$ ipython --no-banner

In [1]: import numpy as np

In [2]: import numpy.linalg as la

In [3]: np.set_printoptions(precision=2, suppress=True, linewidth=200, legacy="1.25")

In [4]: rd = lambda a: np.round(a, 2) + 0

In [5]: E, _ = la.qr(np.array([[0.3, -1.2], [-0.2, 0.7]]))

In [6]: print(rd(E))
[[-0.83  0.55]
 [ 0.55  0.83]]

In [7]: # columns are unit length and at right angles

In [8]: print(np.poly(E))
[ 1.  0. -1.]

In [9]: print(rd(la.det(E.T)))
-1.0

In [10]: print(np.einsum("ii->", E))
0.0

In [11]: x = np.array([0, 2])

In [12]: target = E @ x

In [13]: print(rd(target))
[1.11 1.66]

In [14]: print(rd(la.solve(E, 5 * target)))
[ 0. 10.]

In [15]: print(rd(la.solve(E, E[:, 0])))
[1. 0.]

In [16]: print(np.all(la.eigvalsh(E) > 0))
False

In [17]: print([round(float(la.det(E[:i, :i])), 2) + 0 for i in range(1, 3)])
[-0.83, -1.0]

In [18]: other = E / np.sqrt((E ** 2).mean(axis=1, keepdims=True))

In [19]: print(rd(other[1]))
[0.78 1.18]

In [20]: print(rd(E - E.mean(axis=1, keepdims=True)))
[[-0.69  0.69]
 [-0.14  0.14]]

In [21]: print(la.matrix_rank(other) == la.matrix_rank(E))
True

In [22]: print(la.matrix_rank(E - E.mean(axis=1, keepdims=True)))
1

In [23]: vals, vecs = la.eig(E)

In [24]: print(np.prod(vals))
-1.0

In [25]: print(vals)
[-1.  1.]

In [26]: print(rd(E @ vecs[:, 0] - vals[0] * vecs[:, 0]))
[0. 0.]

In [27]: print(rd(np.sort(la.eigvals(la.inv(E)))))
[-1.  1.]

In [28]: M = np.array([[1.3, -1.1, 0.6, -1.3],
    ...:     [-0.5, -0.4, -0.4, 0.4],
    ...:     [2.1, 0.5, 0.4, -1.1],
    ...:     [0.8, 0.2, -2.4, -0.9]])

In [29]: rng = np.random.default_rng(84294)

In [30]: M[1] = M[2] + 0.3 * rng.normal(size=4)

In [31]: print(rd(M))
[[ 1.3  -1.1   0.6  -1.3 ]
 [ 2.47  0.56  0.36 -1.22]
 [ 2.1   0.5   0.4  -1.1 ]
 [ 0.8   0.2  -2.4  -0.9 ]]

In [32]: other = np.array([[0, 0, 1], [1, 0, 0]])

In [33]: W2 = np.kron(other, M)

In [34]: print(la.matrix_rank(W2))
8

In [35]: print(W2.shape)
(8, 12)

In [36]: X = np.load("block17.npy")

In [37]: print(rd(X))
[[ 1.22  0.17  1.58]
 [ 1.42  0.77 -1.18]
 [ 0.71 -1.84 -0.35]]

In [38]: print(rd(X @ X.T))
[[4. 0. 0.]
 [0. 4. 0.]
 [0. 0. 4.]]

In [39]: print(rd(X[:, 0] @ X[:, 1]))
0.0

In [40]: print(rd(la.pinv(X)))
[[ 0.3   0.35  0.18]
 [ 0.04  0.19 -0.46]
 [ 0.39 -0.29 -0.09]]

In [41]: print(rd(la.eigvals(X).sum().real))
1.64

In [42]: print(rd(np.kron(np.eye(2, dtype=int), X)))
[[ 1.22  0.17  1.58  0.    0.    0.  ]
 [ 1.42  0.77 -1.18  0.    0.    0.  ]
 [ 0.71 -1.84 -0.35  0.    0.    0.  ]
 [ 0.    0.    0.    1.22  0.17  1.58]
 [ 0.    0.    0.    1.42  0.77 -1.18]
 [ 0.    0.    0.    0.71 -1.84 -0.35]]

In [43]: print(rd(la.det(2 * X)), rd(la.det(X)))
-64.0 -8.0

In [44]: print(rd(np.einsum("ii->", X)))
1.64

In [45]: print(rd(la.det(X[::-1])))
8.0

In [46]: print(rd(la.eigvals(X)))
[-2.  +0.j    1.82+0.83j  1.82-0.83j]

In [47]: x = np.array([-4, -1, 3])

In [48]: target = X @ x

In [49]: print(rd(target))
[-0.3  -9.98 -2.06]

In [50]: print(rd(la.solve(X, target)))
[-4. -1.  3.]

In [51]: print(rd(la.solve(X, 2 * target)))
[-8. -2.  6.]

In [52]: print(rd(la.solve(X.T, X[2])))
[0. 0. 1.]

In [53]: print(rd(la.solve(X, target + X[:, 1])))
[-4.  0.  3.]

In [54]: feats = np.loadtxt("arr.csv", delimiter=",")

In [55]: print(feats)
[[11.  5.  3.]
 [ 0.  8.  6.]
 [ 0.  2.  0.]
 [ 0.  0.  0.]
 [ 4.  2.  0.]
 [ 0.  0.  0.]
 [ 7.  0.  0.]
 [ 0.  0.  0.]
 [ 0.  0.  0.]
 [ 0.  0.  0.]
 [ 0. 11.  9.]
 [ 6.  8.  6.]
 [ 7.  2.  0.]
 [ 4.  2.  0.]
 [ 0.  0.  0.]
 [ 0.  5.  3.]
 [ 0.  0.  0.]
 [ 0. 11.  9.]
 [ 0.  0.  0.]
 [ 0. 11.  9.]
 [ 0.  5.  3.]
 [ 0.  0.  0.]
 [ 5.  5.  3.]
 [ 0.  2.  0.]
 [ 1.  0.  0.]]

In [56]: # rows 3 and 5 are equal

In [57]: proj = feats @ la.solve(feats.T @ feats, feats.T)

In [58]: print(rd(la.eigvalsh(proj)))
[0. 0. 0. 0. 0. 0. 0. 0. 0. 0. 0. 0. 0. 0. 0. 0. 0. 0. 0. 0. 0. 0. 1. 1. 1.]

In [59]: print(np.allclose(proj @ proj, proj))
True

In [60]: print(rd(proj @ feats[:, 1]))
[ 5.  8.  2.  0.  2.  0.  0.  0.  0.  0. 11.  8.  2.  2.  0.  5.  0. 11.  0. 11.  5.  0.  5.  2.  0.]
